$ ipython --no-banner

In [1]: import numpy as np

In [2]: np.set_printoptions(precision=1, suppress=True, linewidth=200)

In [3]: def rd(a):
   ...:     return np.round(a, 1) + 0
   ...: 

In [4]: data = np.load("m.npy")

In [5]: data
Out[5]: 
array([[5., 1., 0., 0., 0., 0., 0., 0., 0., 0., 0., 0., 0.],
       [0., 5., 1., 0., 0., 0., 0., 0., 0., 0., 0., 0., 0.],
       [0., 0., 5., 1., 0., 0., 0., 0., 0., 0., 0., 0., 0.],
       [0., 0., 0., 5., 1., 0., 0., 0., 0., 0., 0., 0., 0.],
       [0., 0., 0., 0., 5., 1., 0., 0., 0., 0., 0., 0., 0.],
       [0., 0., 0., 0., 0., 5., 1., 0., 0., 0., 0., 0., 0.],
       [0., 0., 0., 0., 0., 0., 5., 1., 0., 0., 0., 0., 0.],
       [0., 0., 0., 0., 0., 0., 0., 5., 1., 0., 0., 0., 0.],
       [0., 0., 0., 0., 0., 0., 0., 0., 5., 1., 0., 0., 0.],
       [0., 0., 0., 0., 0., 0., 0., 0., 0., 5., 1., 0., 0.],
       [0., 0., 0., 0., 0., 0., 0., 0., 0., 0., 5., 1., 0.],
       [0., 0., 0., 0., 0., 0., 0., 0., 0., 0., 0., 5., 1.],
       [0., 0., 0., 0., 0., 0., 0., 0., 0., 0., 0., 0., 5.]])

In [6]: # triangular

In [7]: [int(np.linalg.matrix_rank(np.linalg.matrix_power(data, p))) for p in range(1, 14)]
Out[7]: [13, 13, 13, 13, 13, 13, 13, 13, 13, 13, 13, 13, 13]

In [8]: x = np.array([-5, 5, 0, 1, -3, 4, -4, 1, -3, 3, 2, 3, 4])

In [9]: np.einsum("ij,j->i", data, x)
Out[9]: array([-20.,  25.,   1.,   2., -11.,  16., -19.,   2., -12.,  17.,  13.,  19.,  20.])

In [10]: print(data @ (2 * x))
[-40.  50.   2.   4. -22.  32. -38.   4. -24.  34.  26.  38.  40.]

In [11]: (data @ x).argmax()
Out[11]: np.int64(1)

In [12]: r0, g = data[5], data[9]

In [13]: r0 @ g
Out[13]: np.float64(0.0)

In [14]: pr = (r0 @ g) / (r0 @ r0) * r0

In [15]: g - pr
Out[15]: array([0., 0., 0., 0., 0., 0., 0., 0., 0., 5., 1., 0., 0.])

In [16]: rd(np.linalg.norm(r0 + g) ** 2 + np.linalg.norm(r0 - g) ** 2)
Out[16]: np.float64(104.0)

In [17]: pr
Out[17]: array([0., 0., 0., 0., 0., 0., 0., 0., 0., 0., 0., 0., 0.])

In [18]: left, sv = np.linalg.svd(data)
Traceback (most recent call last):
  Cell In[18], line 1
    left, sv = np.linalg.svd(data)
ValueError: too many values to unpack (expected 2)


In [19]: left, sv, Vt = np.linalg.svd(data, full_matrices=False)

In [20]: np.allclose(left * sv @ Vt, data)
Out[20]: True

In [21]: left.shape, sv.shape, Vt.shape
Out[21]: ((13, 13), (13,), (13, 13))

In [22]: r0 = np.array([2, 1, -1])

In [23]: np.polyval(r0, data[6])
Out[23]: array([-1., -1., -1., -1., -1., -1., 54.,  2., -1., -1., -1., -1., -1.])

In [24]: mat = np.loadtxt("arr.csv", delimiter=",")

In [25]: rd(mat)
Out[25]: 
array([[-0.6,  0.8,  0.2, -0.7,  0.6,  0.5, -1. , -0.8,  0.4],
       [-0.6,  0.6,  0. ,  0.8,  0.4,  1.6, -0.3,  0.1, -0.1],
       [ 0.6, -0.7,  0. , -0.5, -0.4, -1.4,  0.4,  0.1,  0. ],
       [-0.8,  0.8, -0.1,  2.1,  0.3,  3. ,  0.1,  0.7, -0.6],
       [-0.4,  0.4,  0. ,  0.6,  0.2,  1.2, -0.2,  0. , -0.1],
       [ 1. , -1.3, -0.3,  1.1, -1.1, -0.9,  1.7,  1.3, -0.6],
       [-2.2,  2.5,  0.1,  2.2,  1.5,  5.7, -1.5, -0.2, -0.3],
       [-1.6,  1.9,  0.2,  0.4,  1.3,  3.1, -1.7, -0.8,  0.2],
       [-0.1,  0.3,  0.3, -1.8,  0.4, -1.2, -1. , -1.1,  0.7],
       [-1.4,  1.8,  0.2,  0.3,  1.2,  2.9, -1.5, -0.8,  0.2],
       [-0.3,  0.4,  0.1,  0. ,  0.3,  0.5, -0.4, -0.2,  0.1],
       [-0.5,  0.5, -0.1,  1.1,  0.2,  1.7,  0. ,  0.3, -0.3],
       [-0.4,  0.5,  0.1, -0.1,  0.3,  0.6, -0.5, -0.3,  0.1],
       [ 1. , -1.1,  0. , -1.5, -0.6, -3. ,  0.4, -0.2,  0.3]])

In [26]: # null space of dimension 7

In [27]: left, sv, Vt = np.linalg.svd(mat)

In [28]: np.argmax(sv[:-1] / (sv[1:] + 1e-6)) + 1
Out[28]: np.int64(2)

In [29]: A2 = left[:, :2] @ np.diag(sv[:2]) @ Vt[:2]

In [30]: np.linalg.matrix_rank(A2)
Out[30]: np.int64(2)

In [31]: def softmax(z):
    ...:     e = np.exp(z - z.max(axis=-1, keepdims=True))
    ...:     return e / e.sum(axis=-1, keepdims=True)
    ...: 

In [32]: rd(softmax(10 * mat[9]))
Out[32]: array([0., 0., 0., 0., 0., 1., 0., 0., 0.])

In [33]: rd(softmax(mat[9]))
Out[33]: array([0. , 0.2, 0. , 0. , 0.1, 0.6, 0. , 0. , 0. ])

In [34]: S = mat @ mat.T / np.sqrt(9)

In [35]: rd(softmax(S)[9] @ mat)
Out[35]: array([-2.1,  2.5,  0.1,  2.1,  1.5,  5.5, -1.5, -0.2, -0.2])

In [36]: r0, g = mat[4], mat[6]

In [37]: rd(r0 @ r0)
Out[37]: np.float64(2.1)

In [38]: rd(r0 @ g)
Out[38]: np.float64(10.4)

In [39]: pr = (r0 @ g) / (r0 @ r0) * r0

In [40]: print(rd(pr))
[-2.   2.2  0.   2.7  1.2  5.7 -1.   0.2 -0.5]

In [41]: X = np.loadtxt("a.csv", delimiter=",")

In [42]: X
Out[42]: 
array([[  0.7,   1.6,  -1.8,   0.2,   0.1,   0.1,   0.1,   0.8,   0.1,  -0.7,   0.4,   0.1],
       [ -0.1,   0.4,  -0.6,  -0.5,  -0.6,   0.1,  -1.2,   0.3,   1.6,   1.1,   0.1,  -1.3],
       [  0.1,  -0.6,   1.4,   1.4,   1.6,  -1.3,   0. ,  -0.7,   0.9,   1.5,   0.4,   0.3],
       [ -2.5,   0. ,   1.1,  -0.6,   0.2,  -0.8,  -0.5,   0.9,   1.5,  -0.7,   3.1,  -0.2],
       [ -1.7,   0. ,  -0.8,   1.2,  -0.3,  -1.2,   1.5,  -1.2,  -0.2,  -0.9,  -0.3,   1.4],
       [ -0.8,   1. ,  -1.4,   2.1,   0. ,   1.1,   0.2,   1.3,  -0.8,  -3.2,  -1.2,   0.9],
       [ -1.5,  -1.2,   1.7,   1. ,  -0.1,   1.8,   0.2,  -0.6,   1.1,   0. ,  -0.9,  -1.1],
       [  0.1,  -0.1,   0.8,   0.6,  -1.5,   0.3,  -0.3,   0. ,  -1.9,  -0.9,   2.5,   0.7],
       [  0.2,   1.7,  -0.3,   1. ,   0. ,   0.1,  -0.9,   0.4,   0. ,  -0.3,  -0.4,  -0.8],
       [ -1.1,   1.1,  -0.4,  -0.3,   1.1,   0.8,   0.9,   0. ,   0.4,  -0.1,   1.1,  -0.6],
       [ -0.7,  -0.3,  -1.3,  -0.3,  -0.8,   1.2,   0.3,  -1.2,   0.5,   1.2,  -0.3,   1.5],
       [ -0.8,  -0.8,   0.1,   1.5,   1.2,   1.3,   0.2,   1. ,  -0.9,   0.4,  -0.6,  -1.3],
       [ -0.3,  -0.5,  -0.6,   1.2,  -0.2,  -0.1,   0.7,   1.5,  -1.2,   0.3,  -1.7,  -0.4],
       [  0.1,  -1.6,   0. ,  -0.4,  -0.1,   0.4,  -0.5,  -0.1,  -0.3,  -0.2,  -0.5,  -0.9],
       [ -0.4,   0.3,  -0.5,   0.7,  -0.2,  -1. ,   0. ,   0.4,   0.3,  -0.1,  -2.1,  -1.2],
       [  0.6,   1.7,   0.9,   1.1,  -1.3,   1.1,  -1.6,  -0.8,  -0.4,   0. ,   0.2,   0.8],
       [ -1. ,   1.5,   0.1,   1.3,   1.2,  -1.1,  -0.7,  -0.4,   0.4,   0.4,  -0.2,  -0.3],
       [ -0.2,  -1.3,   0. ,   0.6,  -1.1,   0.9,  -0.4,   0.1,   0.8,   0.4,  -2.2,  -1. ],
       [  0.8,  -1.4,  -0.5,   1.6,  -0.1,  -0.3,   1. ,   0.2,  -2.5,  -2. ,   1.3,   0.5],
       [  0.7,  -1.5,  -0.5,   2.1,  -0.2,  -1.3,   0. ,   0.6,   0.6,  -0.9,   2.6,   0.3],
       [ -0.7,  -0.7,   1.3,   1.3,   0.3,  -1.6,  -0.2,  -0.6,  -1.6,  -0.1,   0.1,  -1.1],
       [  0.5,   1.1,  -2.7,   1.7,   0.8,  -1.4,   1. ,  -0.6,   0.1,  -1.4,   0.2,   0.9],
       [ -4. , -28. ,   2. , -20. ,   6. ,  22. , -36. ,   4. , -46. ,  14. ,  30. , -30. ],
       [ -0.8,   1.5,  -1.2,   0.2,  -1. ,   0.7,  -1.8,   0.7,  -1.6,   0.9,   0.2,   2.2],
       [ -0.1,   1.2,  -1.5,  -0.7,   0.1,  -0.1,  -1.8,   0.4,  -0.7,  -1.1,  -0.9,   0.5],
       [  0.3,   0.4,  -0.6,   0.3,  -0.4,  -0.5,   1. ,   1.3,   0.6,  -0.3,  -0.6,  -0.8],
       [  0.7,  -2.9,  -0.4,  -2.3,  -0.1,   0.6,  -0.9,  -0.6,  -0.7,   0.1,  -1.2,  -0.4],
       [  2. ,  -1. ,   1. ,   0.5,   0.2,   0.9,   0. ,  -1.6,   0.5,   0. ,  -0.1,  -1.1],
       [  1.7,  -0.3,   0.1,   0.2,  -0.6,   2.5,   2.6,  -0.4,   0.8,  -0.3,   1. ,  -0.1],
       [  0.7,   0.2,  -0.6,  -2. ,   0.5,   1.1,   0.3,  -0.1,  -0.3,   1.3,   0.7,  -0.1],
       [ -1. ,   0.8,  -1.6,   0.4,  -1.8,  -1.6,   1.3,   0.7,  -0.1,   0.4,  -0.3,   0.4],
       [ -0.1,  -0.3,  -0.4,   0.2,  -0.5,   0.9,   0.4,   1.9,  -0.4,  -0.2,   1.3,  -0.2],
       [  0.7,   1.1,   1.4,  -0.9,  -0.2,   1.6,  -0.7,   0. ,   0.1,   1.4,  -1. ,  -1.2],
       [ -0.9,  -0.7,   0.9,   1.7,  -0.1,  -1.1,  -1.9,  -0.2,   1.5,  -1.5,   1. ,   0.5],
       [  0.7,  -1.7,   0. ,   0.6,   0.6,  -2.1,   0.5,  -0.8,  -0.8,   0.4,   1.4,   0.3],
       [  1.8,  -1. ,  -1. ,   0.8,  -2. ,   0.2,  -0.9,  -1.5,   0.2,  -1.8,  -0.6,  -0.1]])

In [43]: # row 22 is much longer than the rest

In [44]: x = np.array([8, -2, 9, -9, -1, 0, -4, -7, -4, -3, 5, -3])

In [45]: h = np.maximum(X @ x, 0)

In [46]: rd(h)
Out[46]: 
array([  0. ,   0. ,   0. ,   3. ,   0. ,   0. ,   0. ,  26.2,   0. ,   0. ,   0. ,   0. ,   0. ,  12.4,   0. ,  13.1,   0. ,   0. ,   6. ,   0. ,  11. ,   0. , 714. ,   0. ,   0. ,   0. ,  34.1,
        34.3,   9.3,  17.9,   0. ,   0. ,  21.1,   0. ,  14.7,  18.2])

In [47]: rd(np.maximum(X @ (3 * x), 0))
Out[47]: 
array([   0. ,    0. ,    0. ,    9. ,    0. ,    0. ,    0. ,   78.6,    0. ,    0. ,    0. ,    0. ,    0. ,   37.2,    0. ,   39.3,    0. ,    0. ,   18. ,    0. ,   33. ,    0. , 2142. ,    0. ,
          0. ,    0. ,  102.3,  102.9,   27.9,   53.7,    0. ,    0. ,   63.3,    0. ,   44.1,   54.6])

In [48]: np.flatnonzero(h > 1e-9)
Out[48]: array([ 3,  7, 13, 15, 18, 20, 22, 26, 27, 28, 29, 32, 34, 35])

In [49]: rd(np.tanh(X @ x))
Out[49]: 
array([-1. , -1. , -0.9,  1. , -1. , -1. , -1. ,  1. , -1. , -1. , -1. , -1. , -1. ,  1. , -1. ,  1. , -1. , -1. ,  1. , -1. ,  1. , -1. ,  1. , -1. , -1. , -1. ,  1. ,  1. ,  1. ,  1. , -1. , -1. ,
        1. , -1. ,  1. ,  1. ])

In [50]: q, vecs = np.linalg.qr(X[:, :6])[0], np.linalg.qr(X[:, 6:])[0]

In [51]: sv = np.linalg.svd(q.T @ vecs, compute_uv=False)

In [52]: rd(np.degrees(np.arccos(sv.clip(0, 1))))
Out[52]: array([ 8.1, 52.6, 56. , 76.4, 79.2, 80.4])

In [53]: rd(sv)
Out[53]: array([1. , 0.6, 0.6, 0.2, 0.2, 0.2])

In [54]: A2 = np.c_[X[:, :3] @ np.array([[1, -8, 0], [4, -3, 7], [-4, 4, -3]]), np.array([-1, 1, 0, 0, 0, 0, 0, -1, 1, -2, 0, 1, 1, -2, 2, 1, 1, 0, 1, 2, 0, 0, -2, -1, -1, -2, -1, -1, -2, 1, -1, -1, -2, -2, 0, 1])]

In [55]: rd(A2)
Out[55]: 
array([[  14.3,  -17.6,   16.6,   -1. ],
       [   3.9,   -2.8,    4.6,    1. ],
       [  -7.9,    6.6,   -8.4,    0. ],
       [  -6.9,   24.4,   -3.3,    0. ],
       [   1.5,   10.4,    2.4,    0. ],
       [   8.8,   -2.2,   11.2,    0. ],
       [ -13.1,   22.4,  -13.5,    0. ],
       [  -3.5,    2.7,   -3.1,   -1. ],
       [   8.2,   -7.9,   12.8,    1. ],
       [   4.9,    3.9,    8.9,   -2. ],
       [   3.3,    1.3,    1.8,    0. ],
       [  -4.4,    9.2,   -5.9,    1. ],
       [   0.1,    1.5,   -1.7,    1. ],
       [  -6.3,    4. ,  -11.2,   -2. ],
       [   2.8,    0.3,    3.6,    2. ],
       [   3.8,   -6.3,    9.2,    1. ],
       [   4.6,    3.9,   10.2,    1. ],
       [  -5.4,    5.5,   -9.1,    0. ],
       [  -2.8,   -4.2,   -8.3,    1. ],
       [  -3.3,   -3.1,   -9. ,    2. ],
       [  -8.7,   12.9,   -8.8,    0. ],
       [  15.7,  -18.1,   15.8,    0. ],
       [-124. ,  124. , -202. ,   -2. ],
       [  10. ,   -2.9,   14.1,   -1. ],
       [  10.7,   -8.8,   12.9,   -1. ],
       [   4.3,   -6. ,    4.6,   -2. ],
       [  -9.3,    1.5,  -19.1,   -1. ],
       [  -6. ,   -9. ,  -10. ,   -1. ],
       [   0.1,  -12.3,   -2.4,   -2. ],
       [   3.9,   -8.6,    3.2,    1. ],
       [   8.6,   -0.8,   10.4,   -1. ],
       [   0.3,    0.1,   -0.9,   -1. ],
       [  -0.5,   -3.3,    3.5,   -2. ],
       [  -7.3,   12.9,   -7.6,   -2. ],
       [  -6.1,   -0.5,  -11.9,    0. ],
       [   1.8,  -15.4,   -4. ,    1. ]])

In [56]: np.linalg.matrix_rank(A2)
Out[56]: np.int64(4)

In [57]: print(rd(np.linalg.lstsq(X, A2[:, 0])[0]))
[ 1.  4. -4.  0.  0.  0.  0.  0.  0.  0.  0.  0.]

In [58]: K = np.loadtxt("data.csv", delimiter=",")

In [59]: rd(K)
Out[59]: 
array([[-0.5, -0.1,  0.2,  0.5, -0.3, -0.3,  0.2, -0.3,  0.4],
       [ 0.1, -0.1, -0.2,  0.8,  0.4,  0.3, -0.2,  0. , -0.1],
       [ 0.1,  0.8,  0. ,  0.1,  0.3, -0.3,  0.3,  0.3,  0.2],
       [-0.1,  0. ,  0.2, -0.2,  0.5, -0.5, -0.5, -0.5, -0.1],
       [-0.3,  0.5, -0.2, -0.1, -0.3,  0.4, -0.5, -0.1,  0.1],
       [-0.2,  0.2, -0.4,  0.1, -0.2, -0.4,  0.1,  0. , -0.7],
       [ 0.6,  0. , -0.2,  0.1, -0.5, -0.4, -0.4,  0.1,  0.2],
       [ 0.1,  0.2,  0.8,  0.2, -0.3,  0.1, -0.2,  0.2, -0.4],
       [ 0.4,  0.2,  0. ,  0. , -0.1,  0.2,  0.4, -0.7, -0.1]])

In [60]: # orthonormal columns

In [61]: rd(K[:, 4] @ K[:, 6])
Out[61]: np.float64(0.0)

In [62]: rd(K.T @ K)
Out[62]: 
array([[1., 0., 0., 0., 0., 0., 0., 0., 0.],
       [0., 1., 0., 0., 0., 0., 0., 0., 0.],
       [0., 0., 1., 0., 0., 0., 0., 0., 0.],
       [0., 0., 0., 1., 0., 0., 0., 0., 0.],
       [0., 0., 0., 0., 1., 0., 0., 0., 0.],
       [0., 0., 0., 0., 0., 1., 0., 0., 0.],
       [0., 0., 0., 0., 0., 0., 1., 0., 0.],
       [0., 0., 0., 0., 0., 0., 0., 1., 0.],
       [0., 0., 0., 0., 0., 0., 0., 0., 1.]])

In [63]: x = np.array([-2, -4, 0, 4, 3, 4, -2, 2, 3])

In [64]: rd(np.linalg.inv(K))
Out[64]: 
array([[-0.5,  0.1,  0.1, -0.1, -0.3, -0.2,  0.6,  0.1,  0.4],
       [-0.1, -0.1,  0.8,  0. ,  0.5,  0.2,  0. ,  0.2,  0.2],
       [ 0.2, -0.2,  0. ,  0.2, -0.2, -0.4, -0.2,  0.8,  0. ],
       [ 0.5,  0.8,  0.1, -0.2, -0.1,  0.1,  0.1,  0.2,  0. ],
       [-0.3,  0.4,  0.3,  0.5, -0.3, -0.2, -0.5, -0.3, -0.1],
       [-0.3,  0.3, -0.3, -0.5,  0.4, -0.4, -0.4,  0.1,  0.2],
       [ 0.2, -0.2,  0.3, -0.5, -0.5,  0.1, -0.4, -0.2,  0.4],
       [-0.3,  0. ,  0.3, -0.5, -0.1,  0. ,  0.1,  0.2, -0.7],
       [ 0.4, -0.1,  0.2, -0.1,  0.1, -0.7,  0.2, -0.4, -0.1]])

In [65]: rd(np.linalg.det(K))
Out[65]: np.float64(1.0)

In [66]: rd(np.abs(np.linalg.eigvals(K)))
Out[66]: array([1., 1., 1., 1., 1., 1., 1., 1., 1.])

In [67]: rd(np.linalg.norm(K, axis=1))
Out[67]: array([1., 1., 1., 1., 1., 1., 1., 1., 1.])

In [68]: rd(np.linalg.norm(K) ** 2 / np.linalg.norm(K, 2) ** 2)
Out[68]: np.float64(9.0)

In [69]: np.linalg.norm(K, axis=1).argmax()
Out[69]: np.int64(0)

In [70]: rd(np.linalg.norm(K, axis=0))
Out[70]: array([1., 1., 1., 1., 1., 1., 1., 1., 1.])

In [71]: rd(np.linalg.norm(K, 1)), rd(np.linalg.norm(K, np.inf))
Out[71]: (np.float64(2.8), np.float64(2.7))

In [72]: rd(np.linalg.norm(K, 2))
Out[72]: np.float64(1.0)
